>>> import numpy as np
>>> np.set_printoptions(precision=1, suppress=True, linewidth=160, sign=" ")
>>> rnd = lambda a: np.round(a, 1) + 0
>>> K = np.loadtxt("data.csv", delimiter=",")
>>> print(rnd(K))
[[ 0.2  0.   0.2  0.   0.2 -0.2  0.1 -0.2 -0.1 -0.1]
 [ 0.   0.   0.   0.   0.   0.   0.   0.   0.   0. ]
 [ 0.2  0.   0.1  0.   0.2 -0.1  0.1 -0.1  0.  -0.1]
 [ 0.   0.   0.   0.   0.   0.   0.   0.   0.   0. ]
 [ 0.2  0.   0.2  0.   0.2 -0.2  0.1 -0.2 -0.1 -0.1]
 [-0.2  0.  -0.1  0.  -0.2  0.1 -0.1  0.1  0.   0.1]
 [ 0.1  0.   0.1  0.   0.1 -0.1  0.1 -0.1  0.   0. ]
 [-0.2  0.  -0.1  0.  -0.2  0.1 -0.1  0.2  0.1  0.1]
 [-0.1  0.   0.   0.  -0.1  0.   0.   0.1  0.   0. ]
 [-0.1  0.  -0.1  0.  -0.1  0.1  0.   0.1  0.   0. ]]
>>> w, V = np.linalg.eigh(K)
>>> x = np.array([5, 1, 3, 3, 5, 5, 4, 2, 4, 3])
>>> print(rnd(x @ K @ x / (x @ x)), rnd(w[0]), rnd(w[-1]))
0.1 0.0 1.0
>>> print(rnd(x @ K @ x))
9.4
>>> print((np.sign(V[:, -1].round(6)) == np.sign(V[0, -1].round(6))).astype(int))
[ 1  0  1  0  1  0  1  0  0  0]
>>> print(rnd(V * np.abs(w) @ V.T))
[[ 0.2  0.   0.2  0.   0.2 -0.2  0.1 -0.2 -0.1 -0.1]
 [ 0.   0.   0.   0.   0.   0.   0.   0.   0.   0. ]
 [ 0.2  0.   0.1  0.   0.2 -0.1  0.1 -0.1  0.  -0.1]
 [ 0.   0.   0.   0.   0.   0.   0.   0.   0.   0. ]
 [ 0.2  0.   0.2  0.   0.2 -0.2  0.1 -0.2 -0.1 -0.1]
 [-0.2  0.  -0.1  0.  -0.2  0.1 -0.1  0.1  0.   0.1]
 [ 0.1  0.   0.1  0.   0.1 -0.1  0.1 -0.1  0.   0. ]
 [-0.2  0.  -0.1  0.  -0.2  0.1 -0.1  0.2  0.1  0.1]
 [-0.1  0.   0.   0.  -0.1  0.   0.   0.1  0.   0. ]
 [-0.1  0.  -0.1  0.  -0.1  0.1  0.   0.1  0.   0. ]]
>>> print(rnd(np.linalg.eigvalsh(K[1:, 1:])))
[ 0.   0.   0.   0.   0.   0.   0.   0.   0.8]
>>> print(rnd(np.abs(K).sum(axis=1).max()), rnd(np.abs(w).max()))
1.4 1.0
>>> rk = np.linalg.matrix_rank(K)
>>> print(rk)
1
>>> N = np.linalg.svd(K)[2][rk:].T
>>> print(rnd(N @ N.T))
[[ 0.8  0.  -0.2  0.  -0.2  0.2 -0.1  0.2  0.1  0.1]
 [ 0.   1.   0.   0.   0.   0.   0.   0.   0.   0. ]
 [-0.2  0.   0.9  0.  -0.2  0.1 -0.1  0.1  0.   0.1]
 [ 0.   0.   0.   1.   0.   0.   0.   0.   0.   0. ]
 [-0.2  0.  -0.2  0.   0.8  0.2 -0.1  0.2  0.1  0.1]
 [ 0.2  0.   0.1  0.   0.2  0.9  0.1 -0.1  0.  -0.1]
 [-0.1  0.  -0.1  0.  -0.1  0.1  0.9  0.1  0.   0. ]
 [ 0.2  0.   0.1  0.   0.2 -0.1  0.1  0.8 -0.1 -0.1]
 [ 0.1  0.   0.   0.   0.1  0.   0.  -0.1  1.   0. ]
 [ 0.1  0.   0.1  0.   0.1 -0.1  0.  -0.1  0.   1. ]]
>>> print(N.shape)
(10, 9)
>>> print(np.allclose(K @ N, 0))
True
